$ ipython --no-banner

In [1]: import numpy as np

In [2]: np.set_printoptions(precision=1, suppress=True, linewidth=100)

In [3]: M = np.load("test4.npy")

In [4]: M
Out[4]: 
array([[-13.7,   0.5, -18.4],
       [ -5.4,   6.8,  26.9],
       [ -3.3,   7. ,  26.3],
       [ -2.6,   8.6,  25.9],
       [ -6.5,  42.2, -15.1],
       [ -5. ,   7.9,  29.2],
       [ -7.1,  41.5, -17.1],
       [ -5.9,  41.8, -15.1],
       [-12.1,  -0.4, -23.4],
       [ -4.5,   9.9,  27.5],
       [-12.5,   0.9, -19.9],
       [ -7.3,  40.8, -15.8],
       [ -4.3,   6.3,  26.1],
       [ -5.2,   8.3,  25.1],
       [-11.9,   2.8, -19.9],
       [ -4.6,   8.9,  25.6],
       [ -6.5,  42.9, -14.5],
       [-12.2,  -0.1, -19.8],
       [ -2.6,   9.1,  26.2],
       [ -4.5,   7.6,  24.7],
       [ -5.1,  41.9, -16.2],
       [-11.2,   1.2, -21.1],
       [ -6.6,  41.5, -16.2],
       [-11.5,  -0.9, -20.1],
       [ -3.9,   8.7,  25.4]])

In [5]: W2 = M[[24, 22]].astype(float)

In [6]: for _ in range(4):
   ...:     labels = np.linalg.norm(M[:, None] - W2, axis=-1).argmin(axis=1)
   ...:     W2 = np.array([M[labels == j].mean(axis=0) for j in range(2)])
   ...: 

In [7]: labels
Out[7]: array([1, 0, 0, 0, 1, 0, 1, 1, 1, 0, 1, 1, 0, 0, 1, 0, 1, 1, 0, 0, 1, 1, 1, 1, 0])

In [8]: W2
Out[8]: 
array([[ -4.2,   8.1,  26.3],
       [ -9.3,  21.2, -18. ]])

In [9]: np.bincount(labels)
Out[9]: array([11, 14])

In [10]: rng = np.random.default_rng(270423)

In [11]: A2 = M + rng.integers(-2, 3, (25, 2)) @ rng.integers(-2, 3, (2, 3))

In [12]: A2
Out[12]: 
array([[-15.7,   4.5, -16.4],
       [ -9.4,  11.8,  27.9],
       [ -6.3,   7. ,  23.3],
       [ -4.6,   9.6,  24.9],
       [-10.5,  47.2, -14.1],
       [ -3. ,   6.9,  30.2],
       [ -8.1,  43.5, -16.1],
       [-11.9,  47.8, -15.1],
       [-14.1,   3.6, -21.4],
       [ -4.5,   9.9,  27.5],
       [-12.5,   3.9, -16.9],
       [ -3.3,  35.8, -16.8],
       [ -4.3,   3.3,  23.1],
       [ -2.2,   5.3,  25.1],
       [-16.9,   6.8, -20.9],
       [ -4.6,   8.9,  25.6],
       [ -4.5,  44.9, -10.5],
       [-10.2,  -4.1, -21.8],
       [  1.4,   4.1,  25.2],
       [ -0.5,   2.6,  23.7],
       [ -9.1,  46.9, -15.2],
       [-13.2,   5.2, -19.1],
       [-12.6,  47.5, -16.2],
       [-10.5,   0.1, -18.1],
       [  2.1,   2.7,  25.4]])

In [13]: A2 - M
Out[13]: 
array([[-2.,  4.,  2.],
       [-4.,  5.,  1.],
       [-3.,  0., -3.],
       [-2.,  1., -1.],
       [-4.,  5.,  1.],
       [ 2., -1.,  1.],
       [-1.,  2.,  1.],
       [-6.,  6.,  0.],
       [-2.,  4.,  2.],
       [ 0.,  0.,  0.],
       [ 0.,  3.,  3.],
       [ 4., -5., -1.],
       [ 0., -3., -3.],
       [ 3., -3.,  0.],
       [-5.,  4., -1.],
       [ 0.,  0.,  0.],
       [ 2.,  2.,  4.],
       [ 2., -4., -2.],
       [ 4., -5., -1.],
       [ 4., -5., -1.],
       [-4.,  5.,  1.],
       [-2.,  4.,  2.],
       [-6.,  6.,  0.],
       [ 1.,  1.,  2.],
       [ 6., -6.,  0.]])

In [14]: np.abs(A2 - M).sum(axis=1)
Out[14]: 
array([ 8., 10.,  6.,  4., 10.,  4.,  4., 12.,  8.,  0.,  6., 10.,  6.,  6., 10.,  0.,  8.,  8.,
       10., 10., 10.,  8., 12.,  4., 12.])
